$ python -q
>>> import numpy as np
>>> np.set_printoptions(precision=1, suppress=True, linewidth=160)
>>> def rd(a):
...     return np.round(a, 1) + 0
... 
>>> rng = np.random.default_rng(72824)
>>> J = np.array([[3, 2, -1, 2], [-2, -3, 1, 3], [1, 0, -2, 2]]) * (rng.random((3, 4)) < 0.3)
>>> J
array([[ 0,  0, -1,  0],
       [ 0, -3,  1,  3],
       [ 0,  0,  0,  2]])
>>> J.reshape(2, -1)
array([[ 0,  0, -1,  0,  0, -3],
       [ 1,  3,  0,  0,  0,  2]])
>>> t3 = J.reshape(3, 2, -1)
>>> t3.sum(axis=1)
array([[-1,  0],
       [ 1,  0],
       [ 0,  2]])
>>> feats = np.loadtxt("layer6.csv", delimiter=",")
>>> print(rd(feats))
[[ 1.   0.   0.   0.   0.   0.   0. ]
 [ 0.  -0.7  0.   0.7  0.   0.   0. ]
 [ 0.   0.   1.   0.   0.   0.   0. ]
 [ 0.  -0.7  0.  -0.7  0.   0.   0. ]
 [ 0.   0.   0.   0.   1.   0.   0. ]
 [ 0.   0.   0.   0.   0.   1.   0. ]
 [ 0.   0.   0.   0.   0.   0.   1. ]]
>>> Y = np.linalg.inv(feats)
>>> (np.abs(Y) > 1e-9).astype(int)
array([[1, 0, 0, 0, 0, 0, 0],
       [0, 1, 0, 1, 0, 0, 0],
       [0, 0, 1, 0, 0, 0, 0],
       [0, 1, 0, 1, 0, 0, 0],
       [0, 0, 0, 0, 1, 0, 0],
       [0, 0, 0, 0, 0, 1, 0],
       [0, 0, 0, 0, 0, 0, 1]])
>>> rd(np.linalg.cond(feats))
np.float64(1.0)
>>> rd(feats @ feats)
array([[ 1.,  0.,  0.,  0.,  0.,  0.,  0.],
       [ 0.,  0.,  0., -1.,  0.,  0.,  0.],
       [ 0.,  0.,  1.,  0.,  0.,  0.,  0.],
       [ 0.,  1.,  0.,  0.,  0.,  0.,  0.],
       [ 0.,  0.,  0.,  0.,  1.,  0.,  0.],
       [ 0.,  0.,  0.,  0.,  0.,  1.,  0.],
       [ 0.,  0.,  0.,  0.,  0.,  0.,  1.]])
>>> feats.inv()
Traceback (most recent call last):
  File "<python-input-15>", line 1, in <module>
    feats.inv()
    ^^^^^^^^^
AttributeError: 'numpy.ndarray' object has no attribute 'inv'
>>> rd(np.linalg.det(feats))
np.float64(1.0)
>>> rd((feats - feats.T) / 2)
array([[ 0. ,  0. ,  0. ,  0. ,  0. ,  0. ,  0. ],
       [ 0. ,  0. ,  0. ,  0.7,  0. ,  0. ,  0. ],
       [ 0. ,  0. ,  0. ,  0. ,  0. ,  0. ,  0. ],
       [ 0. , -0.7,  0. ,  0. ,  0. ,  0. ,  0. ],
       [ 0. ,  0. ,  0. ,  0. ,  0. ,  0. ,  0. ],
       [ 0. ,  0. ,  0. ,  0. ,  0. ,  0. ,  0. ],
       [ 0. ,  0. ,  0. ,  0. ,  0. ,  0. ,  0. ]])
>>> rd(np.abs(np.linalg.eigvals(feats)).max())
np.float64(1.0)
>>> np.linalg.determinant(feats)
Traceback (most recent call last):
  File "<python-input-19>", line 1, in <module>
    np.linalg.determinant(feats)
    ^^^^^^^^^^^^^^^^^^^^^
AttributeError: module 'numpy.linalg' has no attribute 'determinant'
>>> rd(np.linalg.norm(feats, axis=0))
array([1., 1., 1., 1., 1., 1., 1.])
>>> rd(feats.T @ feats)
array([[1., 0., 0., 0., 0., 0., 0.],
       [0., 1., 0., 0., 0., 0., 0.],
       [0., 0., 1., 0., 0., 0., 0.],
       [0., 0., 0., 1., 0., 0., 0.],
       [0., 0., 0., 0., 1., 0., 0.],
       [0., 0., 0., 0., 0., 1., 0.],
       [0., 0., 0., 0., 0., 0., 1.]])
>>> feats[:, 0] @ feats[:, 1]
np.float64(0.0)
>>> print(rd(feats @ feats.T))
[[1. 0. 0. 0. 0. 0. 0.]
 [0. 1. 0. 0. 0. 0. 0.]
 [0. 0. 1. 0. 0. 0. 0.]
 [0. 0. 0. 1. 0. 0. 0.]
 [0. 0. 0. 0. 1. 0. 0.]
 [0. 0. 0. 0. 0. 1. 0.]
 [0. 0. 0. 0. 0. 0. 1.]]
>>> print(rd(np.linalg.norm(feats, axis=1)))
[1. 1. 1. 1. 1. 1. 1.]
>>> print(rd(np.linalg.norm(feats, 1)), rd(np.linalg.norm(feats, np.inf)))
1.4 1.4
>>> rd(np.linalg.norm(feats[1] - feats[2]))
np.float64(1.4)
>>> rd(np.linalg.norm(feats, 2))
np.float64(1.0)
>>> feats[1] @ feats[2]
np.float64(0.0)
>>> print(np.linalg.norm(feats, axis=1).argmax())
0
>>> rd(np.linalg.norm(feats[1], 1)), rd(np.linalg.norm(feats[1], np.inf))
(np.float64(1.4), np.float64(0.7))
>>> rd(np.linalg.norm(feats, "nuc"))
np.float64(7.0)
>>> W0 = np.triu(rng.random((6, 6)) < 0.4, 1).astype(int)
>>> W0 = W0 + W0.T
>>> W0
array([[0, 0, 1, 0, 1, 0],
       [0, 0, 0, 1, 1, 1],
       [1, 0, 0, 0, 1, 1],
       [0, 1, 0, 0, 0, 0],
       [1, 1, 1, 0, 0, 1],
       [0, 1, 1, 0, 1, 0]])
>>> print(np.abs(W0).max())
1
>>> rd(W0.mean(axis=0))
array([0.3, 0.5, 0.5, 0.2, 0.7, 0.5])
>>> np.zeros(6, 6)
Traceback (most recent call last):
  File "<python-input-37>", line 1, in <module>
    np.zeros(6, 6)
    ~~~~~~~~^^^^^^
TypeError: Cannot interpret '6' as a data type
>>> np.count_nonzero(W0)
np.int64(16)
>>> np.unravel_index(np.abs(W0).argmax(), W0.shape)
(np.int64(0), np.int64(2))
>>> np.linalg.matrix_rank(W0)
np.int64(5)
>>> np.diff(W0, axis=0)
array([[ 0,  0, -1,  1,  0,  1],
       [ 1,  0,  0, -1,  0,  0],
       [-1,  1,  0,  0, -1, -1],
       [ 1,  0,  1,  0,  0,  1],
       [-1,  0,  0,  0,  1, -1]])
>>> x0 = np.array([5, 1, 8, 4, 8, 0, 2])
>>> rd(feats @ x0)
array([ 5. ,  2.1,  8. , -3.5,  8. ,  0. ,  2. ])
>>> np.linalg.norm(feats @ x0) <= np.linalg.norm(feats, 2) * np.linalg.norm(x0) + 1e-9
np.True_
>>> print(rd(feats @ np.eye(7)[1]))
[ 0.  -0.7  0.  -0.7  0.   0.   0. ]
>>> (feats @ x0).argmax()
np.int64(2)
>>> print(np.trace(W0 @ W0 @ W0) // 6)
3
>>> low = np.diag(W0.sum(axis=1)) - W0
>>> print(rd(np.linalg.eigvalsh(low)))
[0.  0.7 2.1 3.5 4.5 5.1]
>>> low @ np.ones(6)
array([0., 0., 0., 0., 0., 0.])
>>> np.linalg.cond(W0) > 100
np.True_
>>> [round(float(x), 1) for x in np.linalg.svd(W0, compute_uv=False)[:3]]
[3.0, 1.8, 1.5]
>>> rd(np.linalg.norm(W0, 2) / np.linalg.norm(W0))
np.float64(0.7)
>>> rd(np.abs(np.linalg.eigvals(W0)).max())
np.float64(3.0)
>>> np.allclose(W0 @ W0.T, W0.T @ W0)
True
>>> W0 @ W0
array([[2, 1, 1, 0, 1, 2],
       [1, 3, 2, 0, 1, 1],
       [1, 2, 3, 0, 2, 1],
       [0, 0, 0, 1, 1, 1],
       [1, 1, 2, 1, 4, 2],
       [2, 1, 1, 1, 2, 3]])
>>> rd(np.sort(np.abs(np.linalg.eigvals(W0))))
array([0. , 0.7, 1. , 1.5, 1.8, 3. ])
>>> print(np.linalg.matrix_power(W0, 4))
[[11 10 11  3 13 14]
 [10 16 16  2 14 12]
 [11 16 19  3 19 14]
 [ 3  2  3  3  7  6]
 [13 14 19  7 27 20]
 [14 12 14  6 20 20]]
>>> A = np.load("sample5.npy")
>>> A
array([[ 2,  0, -2,  1,  0],
       [ 0,  2,  0, -2,  1],
       [ 1,  0,  2,  0, -2],
       [-2,  1,  0,  2,  0],
       [ 0, -2,  1,  0,  2]])
>>> A @ np.ones(5)
array([1., 1., 1., 1., 1.])
>>> rd(np.sort(np.abs(np.fft.fft(A[0])))), rd(np.sort(np.linalg.svd(A, compute_uv=False)))
(array([1. , 3.3, 3.3, 3.3, 3.3]), array([1. , 3.3, 3.3, 3.3, 3.3]))
>>> A @ (-1.0) ** np.arange(5)
array([-1.,  1.,  1., -5.,  5.])
>>> (A @ A)[0]
array([ 0,  1, -8,  4,  4])
>>> rd(np.fft.fft(A[0]))
array([1. +0.j , 2.8+1.8j, 1.7-2.9j, 1.7+2.9j, 2.8-1.8j])
>>> rd(np.abs(np.linalg.eigvals(A)).max())
np.float64(3.3)
>>> np.linalg.matrix_power(A, 4)
array([[-56, -48,  33,   0,  72],
       [ 72, -56, -48,  33,   0],
       [  0,  72, -56, -48,  33],
       [ 33,   0,  72, -56, -48],
       [-48,  33,   0,  72, -56]])
>>> rd(np.linalg.det(A))
np.float64(121.0)
>>> np.trace(A)
np.int64(10)
>>> np.allclose(A @ A.T, A.T @ A)
True
>>> A @ A
array([[ 0,  1, -8,  4,  4],
       [ 4,  0,  1, -8,  4],
       [ 4,  4,  0,  1, -8],
       [-8,  4,  4,  0,  1],
       [ 1, -8,  4,  4,  0]])
>>> print((A + A.T) / 2)
[[ 2.   0.  -0.5 -0.5  0. ]
 [ 0.   2.   0.  -0.5 -0.5]
 [-0.5  0.   2.   0.  -0.5]
 [-0.5 -0.5  0.   2.   0. ]
 [ 0.  -0.5 -0.5  0.   2. ]]
>>> gram = A.T @ A
>>> rd(np.linalg.svd(A, compute_uv=False) ** 2)
array([11., 11., 11., 11.,  1.])
>>> np.allclose(gram, gram.T)
True
>>> print(np.diag(gram))
[9 9 9 9 9]
>>> np.linalg.matrix_rank(gram)
np.int64(5)
>>> gram
array([[ 9, -2, -2, -2, -2],
       [-2,  9, -2, -2, -2],
       [-2, -2,  9, -2, -2],
       [-2, -2, -2,  9, -2],
       [-2, -2, -2, -2,  9]])
>>> np.trace(gram), (A ** 2).sum()
(np.int64(45), np.int64(45))
>>> F = np.load("x.npy")
>>> F
array([[-12.8, -16.9,  -0.6,  -4. ],
       [ 14.7, -11.9,   7.8,  -3.3],
       [-12.3,  -2.6, -10.6,  -2.4],
       [ -7.4,  -1.5,   9.5,  -7.3],
       [ 12.7,  -2.7,   8.7,  -2.4],
       [ -8.2,  -4.6,  -0.4, -13.6],
       [ -1.3,   5.9,  -1.1,   3.4],
       [  5.3,   7.4,  -2.1,  -6.3],
       [  3. ,   3.5,   5.5,   3.6],
       [  9.6,   0. ,  -4.3,   3.5],
       [ 11.6,  -8. ,   2.9,  11.9],
       [ 16.1,  -4.5,  -7.4,  -9.6],
       [ 12. ,  14.7, -10.1,  11. ],
       [ -1.6,  -0.8,   3.4,  -1.8],
       [ -0.4,   5.8,  18.6,  -5.1],
       [  0.9,   1.1,   3.3,   2.8],
       [  7.7, -10.9,  -1. ,   4.3],
       [ -6.2,  14.4,  -0.1,   3.9],
       [ 12.1,  -7.8, -21.1,  15.9],
       [ -2.8,  13.9,  -6.1,  -0.6],
       [ 12.3,  10.4, -10.4,  -2.2],
       [  4.4,   5.2,   0.3, -13.3],
       [ 15.2,   7. ,   5. ,  -7.9],
       [-12.9,   0. ,   5. ,  -1.3],
       [  1.6,  -0.7,  12.7,  -4.2],
       [ -7.2,   3.7,   6.4,  -3.8],
       [ -4.2,   2. ,  -1.9,  -3.2],
       [  1.4,  -5.8,  -8.3,  15.7]])
>>> Xs = F - F.mean(axis=0)
>>> U, sig, Vt = np.linalg.svd(Xs, full_matrices=False)
>>> print((np.sign(U[:, 0]) == np.sign(U[0, 0])).astype(int))
[1 0 1 1 0 1 0 0 1 0 0 0 0 1 1 1 0 1 0 0 0 1 0 1 1 1 1 0]
>>> rd((sig ** 2).sum() ** 2 / (sig ** 4).sum())
np.float64(3.5)
>>> rd(sig)
array([53.7, 42.6, 41.5, 30.6])
>>> np.abs(Vt[0]).argmax()
np.int64(0)
>>> np.abs(U[:, 0]).argmax()
np.int64(18)
>>> x0 = np.array([1, 2, 0, 1])
>>> target = F @ x0
>>> rd(np.linalg.solve(F.T @ F, F.T @ target))
array([1., 2., 0., 1.])
>>> target = target + 0.3 * rng.normal(size=28)
>>> rd(target)
array([-50.3, -12. , -20.4, -17.4,   4.8, -30.8,  13.6,  13.8,  13.3,  13.4,   7.3,  -2.5,  52.3,  -5.1,   6.2,   5.9, -10. ,  26.8,  12. ,  24.8,  31.2,
         1.8,  21.5, -14.5,  -3.6,  -3.7,  -3.5,   5.2])
>>> beta, *_ = np.linalg.lstsq(F, target)
>>> rd(beta)
array([1., 2., 0., 1.])
>>> F.ravel(order="F")
array([-12.8,  14.7, -12.3,  -7.4,  12.7,  -8.2,  -1.3,   5.3,   3. ,   9.6,  11.6,  16.1,  12. ,  -1.6,  -0.4,   0.9,   7.7,  -6.2,  12.1,  -2.8,  12.3,
         4.4,  15.2, -12.9,   1.6,  -7.2,  -4.2,   1.4, -16.9, -11.9,  -2.6,  -1.5,  -2.7,  -4.6,   5.9,   7.4,   3.5,   0. ,  -8. ,  -4.5,  14.7,  -0.8,
         5.8,   1.1, -10.9,  14.4,  -7.8,  13.9,  10.4,   5.2,   7. ,   0. ,  -0.7,   3.7,   2. ,  -5.8,  -0.6,   7.8, -10.6,   9.5,   8.7,  -0.4,  -1.1,
        -2.1,   5.5,  -4.3,   2.9,  -7.4, -10.1,   3.4,  18.6,   3.3,  -1. ,  -0.1, -21.1,  -6.1, -10.4,   0.3,   5. ,   5. ,  12.7,   6.4,  -1.9,  -8.3,
        -4. ,  -3.3,  -2.4,  -7.3,  -2.4, -13.6,   3.4,  -6.3,   3.6,   3.5,  11.9,  -9.6,  11. ,  -1.8,  -5.1,   2.8,   4.3,   3.9,  15.9,  -0.6,  -2.2,
       -13.3,  -7.9,  -1.3,  -4.2,  -3.8,  -3.2,  15.7])
>>> t3 = F.reshape(28, 2, -1)
>>> t3.shape
(28, 2, 2)
